$ python -q
>>> import numpy as np
>>> np.set_printoptions(suppress=True, linewidth=140)
>>> def rnd(a):
...     return np.round(a, 4) + 0
... 
>>> X = np.array([[1, 0, 0], [-3, 1, 0], [-5, 5, 1]])
>>> x = np.array([5, 2, -2])
>>> target = X @ x
>>> beta, lr = np.zeros(3), 1 / np.linalg.norm(X, 2) ** 2
>>> for i in range(250):
...     beta -= lr * X.T @ (X @ beta - target)
...     if i % 50 == 0: print(i, round(np.linalg.norm(X @ beta - target), 4))
... 
0 6.0919
50 0.8967
100 0.2695
150 0.2392
200 0.2371
>>> rnd(beta)
array([4.7884, 1.2632, 0.6452])
>>> rnd(np.linalg.cond(X))
np.float64(90.2916)
>>> w, vecs = np.linalg.eig(X)
>>> np.prod(w)
np.float64(1.0)
>>> X @ vecs[:, 0] - w[0] * vecs[:, 0]
array([0., 0., 0.])
>>> print(rnd(np.sort(np.linalg.eigvals(X @ X))))
[1. 1. 1.]
>>> rnd(np.sort(np.linalg.eigvals(X.T)))
array([1., 1., 1.])
>>> O, vecs = np.linalg.qr(X[:, :1])[0], np.linalg.qr(X[:, 1:])[0]
>>> s = np.linalg.svd(O.T @ vecs, compute_uv=False)
>>> print(rnd(s))
[0.9856]
>>> (s > 0.9).sum()
np.int64(1)
>>> rnd(np.degrees(np.arccos(s.clip(0, 1))))
array([9.7315])
>>> rng = np.random.default_rng(723)
>>> out = X + rng.integers(-2, 3, (3, 2)) @ rng.integers(-2, 3, (2, 3))
>>> print(out)
[[-1  2 -1]
 [-7  3  0]
 [-9  9 -1]]
>>> np.abs(out - X).sum(axis=1)
array([ 5,  6, 10])
>>> out - X
array([[-2,  2, -1],
       [-4,  2,  0],
       [-4,  4, -2]])
>>> round(np.log10(np.linalg.cond(X)))
2
>>> [round(float(x), 4) for x in np.linalg.svd(X, compute_uv=False)[:3]]
[7.7269, 1.5123, 0.0856]
>>> np.argsort(-np.linalg.norm(X, axis=0).round(6), kind="stable")[:3]
array([0, 1, 2])
>>> np.linalg.matrix_rank(X, rtol=0.1)
np.int64(2)
>>> rnd(np.abs(np.linalg.svd(X)[2][-1]))
array([0.0768, 0.2675, 0.9605])
>>> rnd(np.linalg.norm(X, 2) / np.linalg.norm(X))
np.float64(0.9813)
>>> data = np.load("run19.npy")
>>> data
array([[3, 3, 1, 0, 3],
       [3, 3, 1, 0, 3],
       [6, 6, 2, 0, 6],
       [0, 0, 0, 0, 0]])
>>> rnd(np.linalg.norm(data, 2) / np.linalg.norm(data))
np.float64(1.0)
>>> print([round(float(x), 4) for x in np.linalg.svd(data, compute_uv=False)[:3]])
[12.9615, 0.0, 0.0]
>>> np.linalg.cond(data) > 100
np.True_
>>> W0 = np.load("dump.npy")
>>> W0
array([[0.05, 0.  , 1.  ],
       [0.  , 1.05, 1.  ],
       [0.  , 0.  , 1.05]])
>>> gram = X.T @ X
>>> np.linalg.matrix_rank(gram)
np.int64(3)
>>> print(rnd(np.linalg.eigvalsh(gram)[::-1]))
[59.7057  2.287   0.0073]
>>> (X @ X.T).shape
(3, 3)
>>> np.allclose(gram, gram.T)
True
>>> print(np.diag(gram))
[35 26  1]
>>> lab = rng.permutation(3)
>>> lab
array([0, 2, 1])
>>> out = W0[lab][:, lab]
>>> np.diag(out)
array([0.05, 1.05, 1.05])
>>> rnd(np.linalg.det(out)), rnd(np.linalg.det(W0[lab]))
(np.float64(0.0551), np.float64(-0.0551))
>>> out
array([[0.05, 1.  , 0.  ],
       [0.  , 1.05, 0.  ],
       [0.  , 1.  , 1.05]])
>>> np.allclose(out, W0)
False
>>> C = np.sign(np.array([[1, 3, 9, 7], [2, 3, 1, 3], [0, 3, 2, 1], [7, 5, 5, 1]]))
>>> out = (np.tril(C, -1) + np.eye(4)) @ (np.triu(C, 1) + np.eye(4))
>>> w = np.array([0, 7, 0, 3])
>>> K = np.rint(out * w @ np.linalg.inv(out)) + 0
>>> K
array([[-17.,  14., -10.,   3.],
       [-34.,  28., -20.,   6.],
       [-20.,  14., -13.,   6.],
       [-40.,  28., -26.,  12.]])
>>> U, s, Vt = np.linalg.svd(K)
>>> vecs = Vt[:(s > 1e-8).sum()]
>>> x = K[1] + -1 * K[3] + rng.integers(2) * np.eye(4)[3]
>>> x
array([ 6.,  0.,  6., -6.])
>>> np.allclose(vecs.T @ vecs @ x, x)
True
>>> rnd(np.diag(vecs.T @ vecs))
array([0.5   , 0.6667, 0.3333, 0.5   ])
>>> print(rnd(vecs.T @ vecs))
[[ 0.5    -0.3333  0.3333 -0.1667]
 [-0.3333  0.6667  0.     -0.3333]
 [ 0.3333  0.      0.3333 -0.3333]
 [-0.1667 -0.3333 -0.3333  0.5   ]]
>>> np.unique(data.round(6), axis=0).shape
(3, 5)
>>> np.allclose(data[:-1].T @ np.linalg.lstsq(data[:-1].T, data[-1])[0], data[-1])
True
>>> rnd(data @ np.linalg.pinv(data) @ data)
array([[3., 3., 1., 0., 3.],
       [3., 3., 1., 0., 3.],
       [6., 6., 2., 0., 6.],
       [0., 0., 0., 0., 0.]])
>>> x = np.array([6, 2, 3, 8])
>>> K * x
array([[-102.,   28.,  -30.,   24.],
       [-204.,   56.,  -60.,   48.],
       [-120.,   28.,  -39.,   48.],
       [-240.,   56.,  -78.,   96.]])
>>> (K @ x).argmax()
np.int64(0)
>>> np.sign((K @ x).round(6))
array([-1., -1., -1., -1.])
>>> m1 = np.vander(np.arange(5) - 2, 4, increasing=True)
>>> m1
array([[ 1, -2,  4, -8],
       [ 1, -1,  1, -1],
       [ 1,  0,  0,  0],
       [ 1,  1,  1,  1],
       [ 1,  2,  4,  8]])
>>> x = np.array([1, 2, 0, 0])
>>> target = m1 @ x
>>> rnd(np.linalg.solve(m1.T @ m1, m1.T @ target))
array([1., 2., 0., 0.])
>>> target
array([-3, -1,  1,  3,  5])
>>> target = target + 0.1 * rng.normal(size=5)
>>> rnd(target)
array([-3.1605, -0.8153,  1.0341,  3.2203,  4.9625])
>>> beta, *_ = np.linalg.lstsq(m1, target)
>>> rnd(beta)
array([ 1.1724,  2.0135, -0.0621,  0.0043])
>>> beta.round()
array([ 1.,  2., -0.,  0.])
>>> [round(float(np.linalg.norm(np.linalg.solve(m1.T @ m1 + lam * np.eye(4), m1.T @ target))), 2) for lam in (0, 1, 10, 100)]
[2.33, 1.37, 0.59, 0.31]
>>> rnd(np.linalg.norm(target - m1 @ beta))
np.float64(0.1928)
>>> out = np.c_[m1[:, :2] @ np.array([[-2, 5], [2, 0]]), np.array([-3, 3, -1, 0, 0])]
>>> out
array([[-6,  5, -3],
       [-4,  5,  3],
       [-2,  5, -1],
       [ 0,  5,  0],
       [ 2,  5,  0]])
>>> rnd(np.linalg.norm(np.linalg.qr(m1)[0].T @ out, axis=0) ** 2 / ((out ** 2).sum(axis=0) + 1e-12))
array([1.    , 1.    , 0.6684])
>>> np.linalg.matrix_rank(np.c_[m1, out])
np.int64(5)
>>> rnd(np.linalg.norm(out - m1 @ np.linalg.lstsq(m1, out)[0], axis=0))
array([0.  , 0.  , 2.51])
>>> rnd(np.linalg.lstsq(m1, out[:, 0])[0])
array([-2.,  2.,  0.,  0.])
>>> out = X / np.sqrt((X ** 2).mean(axis=1, keepdims=True))
>>> rnd(X - X.mean(axis=1, keepdims=True))
array([[ 0.6667, -0.3333, -0.3333],
       [-2.3333,  1.6667,  0.6667],
       [-5.3333,  4.6667,  0.6667]])
>>> np.linalg.matrix_rank(out) == np.linalg.matrix_rank(X)
np.True_
>>> print(rnd(out[1]))
[-1.6432  0.5477  0.    ]
>>> U, s, Vt = np.linalg.svd(W0)
>>> rnd(s)
array([1.885 , 0.8081, 0.0362])
>>> np.argmax(s[:-1] / (s[1:] + 1e-6)) + 1
np.int64(2)
>>> out = U[:, :2] @ np.diag(s[:2]) @ Vt[:2]
>>> rnd(np.linalg.norm(W0 - out, 2)), rnd(s[2])
(np.float64(0.0362), np.float64(0.0362))
>>> rnd(out)
array([[ 0.0238, -0.0006,  1.0006],
       [ 0.    ,  1.05  ,  1.    ],
       [ 0.025 ,  0.0006,  1.0494]])
>>> rnd(np.linalg.norm(out))
np.float64(2.0509)
>>> print(rnd(out.sum(axis=0)))
[0.0488 1.05   3.05  ]
>>> rnd(np.diff(out, axis=0))
array([[-0.0239,  1.0506, -0.0006],
       [ 0.025 , -1.0494,  0.0494]])
>>> np.unravel_index(np.abs(out).argmax(), out.shape)
(np.int64(1), np.int64(1))
>>> print(rnd(np.linalg.svd(out, compute_uv=False)))
[1.885  0.8081 0.    ]
>>> out[3]
Traceback (most recent call last):
  File "<python-input-104>", line 1, in <module>
    out[3]
    ~~~^^^
IndexError: index 3 is out of bounds for axis 0 with size 3
>>> A = np.load("out14.npy")
>>> print(A)
[[ 4.9996  4.032  -5.0009]
 [ 4.9939  4.0008 -5.0064]
 [ 4.9784  3.9842 -4.9763]
 [ 4.9939  3.9457 -5.0507]
 [ 4.9827  3.9799 -5.0122]
 [ 5.0392  3.9963 -4.9673]
 [ 4.9834  3.9915 -5.0164]
 [-0.9753  3.0268 -1.0198]
 [-0.9928  2.9604 -0.9875]
 [-0.996   3.0283 -1.0011]
 [-0.9936  2.9947 -0.994 ]
 [-0.9808  3.0365 -0.9828]
 [-0.9904  2.9889 -1.009 ]
 [-0.9694  2.984  -0.9882]]
>>> x = np.array([-3, -3, -1])
>>> target = A @ x
>>> print(rnd(np.linalg.lstsq(A, target)[0]))
[-3. -3. -1.]
>>> rnd(np.linalg.solve(A.T @ A, A.T @ target))
array([-3., -3., -1.])
>>> rnd(np.linalg.pinv(A) @ A)
array([[1., 0., 0.],
       [0., 1., 0.],
       [0., 0., 1.]])
>>> target = target + 0.3 * rng.normal(size=14)
>>> rnd(target)
array([-21.8663, -21.82  , -21.9259, -22.1235, -22.0094, -21.9096, -22.3064,  -5.0776,  -4.9585,  -4.6674,  -5.1471,  -5.2138,  -4.8864,
        -4.529 ])
>>> beta, *_ = np.linalg.lstsq(A, target)
>>> rnd(A.T @ (target - A @ beta))
array([0., 0., 0.])
>>> [round(float(np.linalg.norm(np.linalg.solve(A.T @ A + lam * np.eye(3), A.T @ target))), 2) for lam in (0, 1, 10, 100)]
[3.68, 2.72, 2.67, 2.25]
>>> beta.round()
array([-0., -1.,  4.])
>>> rnd(beta)
array([-0.3335, -0.5448,  3.6277])
>>> out = np.c_[A[:, :1] @ np.array([[-2]]), np.array([-8, 7, -6, -8, 8, -1, 7, -5, 0, 0, 7, -2, -6, 6])]
>>> out
array([[ -9.9992,  -8.    ],
       [ -9.9878,   7.    ],
       [ -9.9568,  -6.    ],
       [ -9.9878,  -8.    ],
       [ -9.9654,   8.    ],
       [-10.0784,  -1.    ],
       [ -9.9668,   7.    ],
       [  1.9506,  -5.    ],
       [  1.9856,   0.    ],
       [  1.992 ,   0.    ],
       [  1.9872,   7.    ],
       [  1.9616,  -2.    ],
       [  1.9808,  -6.    ],
       [  1.9388,   6.    ]])
>>> rnd(np.linalg.norm(out - A @ np.linalg.lstsq(A, out)[0], axis=0))
array([ 0.    , 21.8368])
>>> print(np.linalg.matrix_rank(np.c_[A, out]))
4
>>> rnd(np.linalg.norm(np.linalg.qr(A)[0].T @ out, axis=0) ** 2 / ((out ** 2).sum(axis=0) + 1e-12))
array([1.    , 0.0003])
>>> x = np.array([5, -8])
>>> target = out @ x
>>> rnd(np.linalg.pinv(out) @ out)
array([[1., 0.],
       [0., 1.]])
>>> target = target + 0.3 * rng.normal(size=14)
>>> rnd(target)
array([  13.9094, -105.8851,   -1.5357,   14.5026, -113.7284,  -42.5144, -106.1938,   49.4457,    9.593 ,   10.4024,  -45.8961,   26.163 ,
         57.6923,  -37.7646])
>>> beta, *_ = np.linalg.lstsq(out, target)
>>> print([round(float(np.linalg.norm(np.linalg.solve(out.T @ out + lam * np.eye(2), out.T @ target))), 2) for lam in (0, 1, 10, 100)])
[9.43, 9.41, 9.25, 7.92]
>>> rnd(np.linalg.norm(target - out @ beta))
np.float64(1.1456)
>>> rnd(beta)
array([ 4.9981, -7.9978])
